% python3 -q
>>> import numpy as np
>>> np.set_printoptions(precision=2, suppress=True, linewidth=140, legacy="1.25")
>>> def rnd(a):
...     return np.round(a, 2) + 0
... 
>>> J = np.load("case15.npy")
>>> J
array([[1., 5., 0., 0., 0., 0., 0., 0., 0., 0., 0., 0., 0., 0.],
       [5., 3., 5., 0., 0., 0., 0., 0., 0., 0., 0., 0., 0., 0.],
       [0., 5., 2., 5., 0., 0., 0., 0., 0., 0., 0., 0., 0., 0.],
       [0., 0., 5., 5., 5., 0., 0., 0., 0., 0., 0., 0., 0., 0.],
       [0., 0., 0., 5., 4., 5., 0., 0., 0., 0., 0., 0., 0., 0.],
       [0., 0., 0., 0., 5., 0., 5., 0., 0., 0., 0., 0., 0., 0.],
       [0., 0., 0., 0., 0., 5., 1., 5., 0., 0., 0., 0., 0., 0.],
       [0., 0., 0., 0., 0., 0., 5., 0., 5., 0., 0., 0., 0., 0.],
       [0., 0., 0., 0., 0., 0., 0., 5., 5., 5., 0., 0., 0., 0.],
       [0., 0., 0., 0., 0., 0., 0., 0., 5., 4., 5., 0., 0., 0.],
       [0., 0., 0., 0., 0., 0., 0., 0., 0., 5., 1., 5., 0., 0.],
       [0., 0., 0., 0., 0., 0., 0., 0., 0., 0., 5., 2., 5., 0.],
       [0., 0., 0., 0., 0., 0., 0., 0., 0., 0., 0., 5., 0., 5.],
       [0., 0., 0., 0., 0., 0., 0., 0., 0., 0., 0., 0., 5., 3.]])
>>> # symmetric
>>> T = np.stack([J, 2 * J, J[::-1]])
>>> (T @ J.T).shape
(3, 14, 14)
>>> np.einsum("bij,cij->bc", T, T)
array([[ 761., 1522.,   10.],
       [1522., 3044.,   20.],
       [  10.,   20.,  761.]])
>>> np.linalg.matrix_rank(T.reshape(3, -1))
2
>>> T.shape
(3, 14, 14)
>>> rnd(np.linalg.norm(T, axis=(1, 2)))
array([27.59, 55.17, 27.59])
>>> ev, V = np.linalg.eigh(J)
>>> x0 = np.array([0, 0, 3, 3, 0, 1, 2, 2, 0, 2, 1, 1, 2, 2])
>>> rnd(x0 @ J @ x0 / (x0 @ x0)), rnd(ev[0]), rnd(ev[-1])
(8.24, -8.11, 12.66)
>>> np.abs(J).sum(axis=1).max(), rnd(np.abs(ev).max())
(15.0, 12.66)
>>> A = np.loadtxt("a.csv", delimiter=",")
>>> rnd(A)
array([[ -7.66,  -5.7 , -12.76, -10.88,  -2.37,   4.69],
       [  9.03,  -6.09,   8.31,   8.82,   3.28, -11.13],
       [  2.76,  14.15,  10.94,   7.7 ,   0.4 ,   3.61],
       [ -5.04,  15.33,   1.63,  -1.19,  -2.27,  11.43],
       [  6.59, -13.67,   1.23,   3.56,   2.74, -12.16],
       [ -5.92,  14.52,   0.07,  -2.49,  -2.54,  11.9 ],
       [ -7.9 ,  -4.91, -12.66, -10.92,  -2.48,   5.26],
       [ -6.19,  14.21,  -0.43,  -2.9 ,  -2.62,  12.02],
       [  8.89,  -7.23,   7.54,   8.3 ,   3.27, -11.5 ],
       [ -4.25,  15.83,   2.9 ,  -0.1 ,  -2.03,  10.91],
       [ -8.72,   8.27,  -6.77,  -7.77,  -3.25,  11.79],
       [ -3.43,  16.17,   4.11,   0.98,  -1.76,  10.29],
       [ -0.64, -15.69,  -9.05,  -5.66,   0.37,  -6.27],
       [ -4.18, -12.57, -11.92,  -8.89,  -0.94,  -1.58],
       [  9.14,  -4.12,   9.49,   9.56,   3.24, -10.37],
       [ -9.14,   3.37,  -9.89,  -9.8 ,  -3.21,  10.04],
       [  8.61,   2.  ,  12.02,  10.84,   2.83,  -7.2 ],
       [ -7.68,  11.71,  -3.64,  -5.46,  -3.03,  12.32],
       [  6.08,   9.54,  12.76,  10.2 ,   1.69,  -1.52],
       [ -8.81,  -0.82, -11.66, -10.71,  -2.94,   7.9 ],
       [ -8.25,  -3.62, -12.42, -10.93,  -2.65,   6.15],
       [  5.77, -14.67,  -0.35,   2.27,   2.5 , -11.83],
       [ -6.45,  13.88,  -0.93,  -3.32,  -2.7 ,  12.11],
       [ -7.84,  -5.13, -12.69, -10.91,  -2.45,   5.1 ],
       [ -8.98,   6.56,  -8.  ,  -8.61,  -3.28,  11.29],
       [  7.81,   5.22,  12.7 ,  10.91,   2.44,  -5.04]])
>>> # rows and columns are dependent
>>> r0 = np.array([2, 2, 2])
>>> np.convolve(J[6], r0)
array([ 0.,  0.,  0.,  0.,  0., 10., 12., 22., 12., 10.,  0.,  0.,  0.,  0.,  0.,  0.])
>>> np.polyval(r0, J[6])
array([ 2.,  2.,  2.,  2.,  2., 62.,  6., 62.,  2.,  2.,  2.,  2.,  2.,  2.])
>>> np.correlate(J[6], J[13], "full")
array([ 0.,  0.,  0.,  0.,  0., 15., 28., 20., 25.,  0.,  0.,  0.,  0.,  0.,  0.,  0.,  0.,  0.,  0.,  0.,  0.,  0.,  0.,  0.,  0.,  0.,
        0.])
>>> np.cross(J[6, :3], J[13, :3])
array([0., 0., 0.])
>>> rng = np.random.default_rng(7)
>>> other = A + rng.integers(-2, 3, (26, 2)) @ rng.integers(-2, 3, (2, 6))
>>> rnd(other)
array([[ -3.66,  -5.7 ,  -9.76,  -6.88,   0.63,   5.69],
       [ 11.03,  -6.09,   8.31,  10.82,   3.28, -12.13],
       [  2.76,  14.15,   9.94,   7.7 ,  -0.6 ,   2.61],
       [ -1.04,  15.33,   6.63,   2.81,   2.73,  14.43],
       [  2.59, -13.67,  -1.77,  -0.44,  -0.26, -13.16],
       [ -7.92,  14.52,  -3.93,  -4.49,  -6.54,   8.9 ],
       [ -3.9 ,  -4.91,  -6.66,  -6.92,   3.52,   9.26],
       [ -6.19,  14.21,  -2.43,  -2.9 ,  -4.62,  10.02],
       [  4.89,  -7.23,   2.54,   4.3 ,  -1.73, -14.5 ],
       [ -8.25,  15.83,  -1.1 ,  -4.1 ,  -6.03,   8.91],
       [ -4.72,   8.27,  -1.77,  -3.77,   1.75,  14.79],
       [ -5.43,  16.17,   3.11,  -1.02,  -2.76,  10.29],
       [  1.36, -15.69,  -6.05,  -3.66,   3.37,  -4.27],
       [ -0.18, -12.57,  -7.92,  -4.89,   3.06,   0.42],
       [  9.14,  -4.12,   9.49,   9.56,   3.24, -10.37],
       [ -9.14,   3.37,  -9.89,  -9.8 ,  -3.21,  10.04],
       [  8.61,   2.  ,  10.02,  10.84,   0.83,  -9.2 ],
       [ -3.68,  11.71,  -0.64,  -1.46,  -0.03,  13.32],
       [  8.08,   9.54,  13.76,  12.2 ,   2.69,  -1.52],
       [-10.81,  -0.82, -15.66, -12.71,  -6.94,   4.9 ],
       [ -8.25,  -3.62, -11.42, -10.93,  -1.65,   7.15],
       [  9.77, -14.67,   5.65,   6.27,   8.5 ,  -7.83],
       [ -2.45,  13.88,   2.07,   0.68,   0.3 ,  13.11],
       [-11.84,  -5.13, -14.69, -14.91,  -4.45,   5.1 ],
       [ -8.98,   6.56,  -6.  ,  -8.61,  -1.28,  13.29],
       [  3.81,   5.22,   8.7 ,   6.91,  -1.56,  -7.04]])
>>> np.linalg.matrix_rank(other - A, tol=1e-8)
2
